$ python3 -q
>>> import numpy as np
>>> np.set_printoptions(precision=3, suppress=True, linewidth=120, floatmode="fixed")
>>> def rnd(a):
...     return np.round(a, 3) + 0
... 
>>> F = np.load("x.npy")
>>> print(F)
[[ 6 -5  0  2 -2  0]
 [-5  4 -2 -3 -1 -4]
 [ 0 -2  6 -1 -2  0]
 [ 2 -3 -1 -2  1  0]
 [-2 -1 -2  1  0  0]
 [ 0 -4  0  0  0 -4]]
>>> # equal to its transpose
>>> print(np.allclose(F @ F.T, F.T @ F))
True
>>> print(np.allclose(F, F.T))
True
>>> print(rnd(np.linalg.det(F)))
-8112.0
>>> print(rnd(np.abs(np.linalg.eigvals(F)).max()))
11.728
>>> print(rnd(np.sort(np.abs(np.linalg.eigvals(F)))))
[ 1.672  2.983  3.208  6.490  6.659 11.728]
>>> print((F + F.T) / 2)
[[ 6.000 -5.000  0.000  2.000 -2.000  0.000]
 [-5.000  4.000 -2.000 -3.000 -1.000 -4.000]
 [ 0.000 -2.000  6.000 -1.000 -2.000  0.000]
 [ 2.000 -3.000 -1.000 -2.000  1.000  0.000]
 [-2.000 -1.000 -2.000  1.000  0.000  0.000]
 [ 0.000 -4.000  0.000  0.000  0.000 -4.000]]
>>> print(np.linalg.matrix_power(F, 4))
[[ 8687 -8090  2393  2903  -846  2348]
 [-8090  8456 -2465 -2491  1017 -1352]
 [ 2393 -2465  2579   584  -738   812]
 [ 2903 -2491   584  1172  -191  1028]
 [ -846  1017  -738  -191   312   -32]
 [ 2348 -1352   812  1028   -32  1648]]
